% ipython --no-banner

In [1]: import numpy as np

In [2]: from numpy import linalg as LA

In [3]: np.set_printoptions(precision=2, suppress=True, linewidth=140, legacy="1.25")

In [4]: def tidy(a):
   ...:     return np.round(a, 2) + 0
   ...: 

In [5]: O, _ = LA.qr(np.array([[0.4, -0.1, -0.8, -1.0, -1.5, 0.3, -1.4, 1.1],
   ...:     [1.1, 1.1, 0.1, -1.6, -1.5, -1.2, -1.5, -0.1],
   ...:     [-0.5, 0.0, -0.7, 0.2, 0.6, 0.7, -0.3, -0.8],
   ...:     [0.4, 1.0, -0.3, -0.4, -0.1, 1.3, -1.0, -0.8],
   ...:     [0.1, -0.2, -0.2, -0.9, 0.1, -1.1, -0.3, 0.1],
   ...:     [-0.3, 0.2, 0.4, -0.2, 0.3, 1.1, -1.7, -0.1],
   ...:     [-0.6, 0.2, -0.2, 0.3, -0.7, -2.1, 0.9, -1.4],
   ...:     [-1.5, -1.0, 1.0, 1.4, -0.9, -0.5, 1.7, -1.1]]))

In [6]: data = -2 * O

In [7]: tidy(data)
Out[7]: 
array([[ 0.38, -0.58,  0.97, -0.76, -1.05,  0.81,  0.32, -0.35],
       [ 1.04,  0.65, -0.69, -0.8 , -0.61, -0.32,  0.  ,  0.95],
       [-0.47,  0.52,  1.22, -0.12,  0.46,  0.23, -0.11,  1.32],
       [ 0.38,  1.21,  0.19,  0.27, -0.09,  0.75, -1.11, -0.69],
       [ 0.09, -0.43,  0.26, -1.28,  0.8 , -0.62, -0.95, -0.4 ],
       [-0.28,  0.64, -0.45, -0.86,  0.83,  0.83,  1.03, -0.36],
       [-0.57,  0.95,  0.53, -0.25, -0.61, -1.19,  0.51, -0.63],
       [-1.42, -0.07, -0.71, -0.49, -0.78,  0.37, -0.65,  0.28]])

In [8]: tidy(data[:, 1] @ data[:, 2])
Out[8]: 0.0

In [9]: tidy(data @ data.T)
Out[9]: 
array([[4., 0., 0., 0., 0., 0., 0., 0.],
       [0., 4., 0., 0., 0., 0., 0., 0.],
       [0., 0., 4., 0., 0., 0., 0., 0.],
       [0., 0., 0., 4., 0., 0., 0., 0.],
       [0., 0., 0., 0., 4., 0., 0., 0.],
       [0., 0., 0., 0., 0., 4., 0., 0.],
       [0., 0., 0., 0., 0., 0., 4., 0.],
       [0., 0., 0., 0., 0., 0., 0., 4.]])

In [10]: tidy(data.T @ data)
Out[10]: 
array([[4., 0., 0., 0., 0., 0., 0., 0.],
       [0., 4., 0., 0., 0., 0., 0., 0.],
       [0., 0., 4., 0., 0., 0., 0., 0.],
       [0., 0., 0., 4., 0., 0., 0., 0.],
       [0., 0., 0., 0., 4., 0., 0., 0.],
       [0., 0., 0., 0., 0., 4., 0., 0.],
       [0., 0., 0., 0., 0., 0., 4., 0.],
       [0., 0., 0., 0., 0., 0., 0., 4.]])
